>>> import numpy as np
>>> np.set_printoptions(suppress=True, linewidth=160)
>>> def rnd(a):
...     return np.round(a, 3) + 0
... 
>>> mat = np.load("dump.npy")
>>> print(mat)
[[ 1.413 -0.896  1.332]
 [-1.826  1.511 -1.695]
 [-2.285  2.572 -2.756]
 [-1.719  1.479 -1.684]
 [ 3.36  -3.761  4.18 ]
 [ 0.351 -0.201  0.263]
 [-0.63   0.983 -1.353]
 [ 0.972 -1.353  1.633]
 [-2.51   2.316 -3.09 ]
 [ 3.546 -3.281  3.771]
 [ 1.384 -0.964  1.383]
 [-3.295  3.98  -4.159]
 [ 0.082 -0.079  0.221]]
>>> Xs = (mat - mat.mean(axis=0)) / mat.std(axis=0)
>>> print(rnd(Xs.std(axis=0)))
[1. 1. 1.]
>>> c = np.linalg.lstsq(np.delete(Xs, 2, axis=1), Xs[:, 2])[0]
>>> print(rnd(1 - np.var(Xs[:, 2] - np.delete(Xs, 2, axis=1) @ c)))
0.995
>>> print(np.abs(c).argmax())
1
>>> P = mat @ np.linalg.solve(mat.T @ mat, mat.T)
>>> print(rnd(np.diag(P)))
[0.236 0.191 0.148 0.122 0.263 0.018 0.369 0.206 0.434 0.308 0.182 0.483 0.039]
>>> basis = mat[[12, 7]].astype(float)
>>> for _ in range(3):
...     z = np.linalg.norm(mat[:, None] - basis, axis=-1).argmin(axis=1)
...     basis = np.array([mat[z == j].mean(axis=0) for j in range(2)])
... 
>>> print(z)
[1 0 0 0 1 0 0 1 0 1 1 0 0]
>>> print(rnd(basis[1] - basis[0]))
[ 3.614 -3.621  4.241]
>>> print(rnd(basis))
[[-1.479  1.57  -1.782]
 [ 2.135 -2.051  2.46 ]]
>>> print(np.bincount(z))
[8 5]
>>> left, sig, Vh = np.linalg.svd(basis)
>>> print(np.argmax(sig[:-1] / (sig[1:] + 1e-6)) + 1)
1
>>> other = left[:, :1] @ np.diag(sig[:1]) @ Vh[:1]
>>> print(rnd(np.linalg.norm(basis - other) / np.linalg.norm(basis)))
0.018
>>> print(np.linalg.matrix_rank(basis, rtol=0.05))
1
